% ipython --no-banner

In [1]: import numpy as np

In [2]: import numpy.linalg as la

In [3]: np.set_printoptions(precision=2, suppress=True, linewidth=160)

In [4]: mat = np.loadtxt("w.csv", delimiter=",")

In [5]: print(mat)
[[-1.52 -2.88  0.39  1.45  3.41  2.31  0.38 -0.12]
 [ 0.51 -1.26 -0.6  -0.32  1.16  1.92  1.29  1.32]
 [-0.05 -1.9   1.52  1.82 -0.9  -1.57 -1.4  -1.32]
 [ 1.49 -0.11  1.42 -3.2  -0.63  1.08  1.18 -3.62]
 [-0.89 -0.66 -0.49  1.33 -1.71 -4.03 -1.77 -0.87]
 [-1.52  3.31  1.71  0.9   4.12 -1.19  1.61 -2.24]
 [-2.32 -0.23  0.97  3.5  -1.33  2.75  3.33 -3.  ]
 [ 1.38 -1.73 -3.94 -1.    3.29 -2.6  -3.2   1.12]
 [ 0.04 -3.47 -1.63  2.55  0.09 -2.39  4.81 -1.36]
 [ 0.2   0.87  2.68 -0.86  5.58 -7.45 -4.07 -6.58]
 [-3.56  1.55 -0.34 -0.38  0.5   1.55 -0.27 -3.79]
 [-0.48 -0.87 -1.46  1.97  2.08  1.19  0.96  1.23]
 [ 2.28  3.06 -1.91 -1.65 -2.94 -0.54  0.07 -1.64]
 [ 0.28 -0.99  1.99  5.33 -0.02  2.22 -0.81  1.93]
 [ 3.47 -0.46 -0.06  0.19  0.17 -0.34  1.67  0.72]
 [-0.05 -1.53  2.62 -0.72 -1.13 -5.24 -2.39 -5.03]
 [-1.92 -2.08 -0.57 -1.79 -0.36 -0.35 -2.61  1.36]
 [-0.95 -2.28  0.95  3.35 -4.1   7.99 -5.05  0.94]
 [-4.15 -0.86  1.16  0.68 -0.46  0.76 -2.85 -1.02]
 [ 3.16 -0.08  0.32  1.64 -0.41 -2.28 -1.04 -1.26]
 [-0.22  1.65  0.44  0.18 -2.64  3.68 -0.45  0.03]
 [ 1.35 -0.09 -3.28  0.87  0.86 -0.09 -0.55 -1.57]
 [-0.66 -1.9  -0.55 -0.15  1.65  5.73 -2.98  2.42]
 [-1.3   2.63  1.    0.7  -2.01 -6.35  1.05 -1.88]
 [ 2.4  -0.02  1.79 -2.42  1.19 -0.57 -1.57 -0.01]
 [-2.32  0.04 -1.28  3.78 -0.5  -1.31 -3.09  1.14]
 [-0.87 -2.57 -0.5   4.04  5.76  4.81  4.02  2.26]
 [ 0.55 -0.5   0.52 -5.15 -2.6  -0.52  0.39  4.92]
 [ 1.86  0.22  0.19 -1.83 -0.24 -5.08  2.82 -3.21]
 [-2.25  0.84 -0.09 -5.57 -1.98 -0.01  2.69  3.16]
 [ 0.63 -1.43 -0.74 -2.64  1.35 -0.77 -1.9   1.44]
 [-0.93 -0.29 -1.24 -0.56  4.04 -2.2   1.16 -1.86]
 [-0.27 -2.77  2.17  2.08  0.03  1.75  0.57  3.44]
 [-1.74  0.69 -0.57  3.03 -0.69 -1.14 -0.72 -0.25]
 [ 3.01 -0.03  1.35 -2.67 -0.92  3.96  0.29 -0.74]
 [-2.51  0.28  1.01  1.07 -0.98  1.22 -0.03  2.27]
 [-3.17  0.75  0.65  7.05  0.66  1.8  -3.39  1.89]
 [ 2.26  0.08  0.4  -1.93 -0.8   8.72  1.54 -1.53]]

In [6]: x0 = np.array([-2, 2, 2, -2, -2, 0, 0, 0])

In [7]: target = mat @ x0

In [8]: print(np.round(la.solve(mat.T @ mat, mat.T @ target), 2) + 0)
[-2.  2.  2. -2. -2.  0.  0.  0.]

In [9]: print(np.round(la.pinv(mat) @ mat, 2) + 0)
[[1. 0. 0. 0. 0. 0. 0. 0.]
 [0. 1. 0. 0. 0. 0. 0. 0.]
 [0. 0. 1. 0. 0. 0. 0. 0.]
 [0. 0. 0. 1. 0. 0. 0. 0.]
 [0. 0. 0. 0. 1. 0. 0. 0.]
 [0. 0. 0. 0. 0. 1. 0. 0.]
 [0. 0. 0. 0. 0. 0. 1. 0.]
 [0. 0. 0. 0. 0. 0. 0. 1.]]

In [10]: rng = np.random.default_rng(37185)

In [11]: target = target + 0.1 * rng.normal(size=38)

In [12]: print(target)
[-11.63  -6.55  -2.56   7.2    0.26   2.92   1.97 -18.56 -15.53  -2.62   9.45 -11.86   6.95  -9.1   -8.69   5.82   3.01   0.77   8.48  -8.22   9.6  -12.99
  -6.7   12.68   1.21  -4.25 -23.9   14.34   1.14  21.16  -2.97  -8.32  -4.86  -1.07   3.75   7.27  -6.17   1.93]

In [13]: coef, *_ = la.lstsq(mat, target)

In [14]: print(coef.round(2) + 0)
[-2.01  2.    1.99 -1.99 -2.    0.    0.    0.  ]
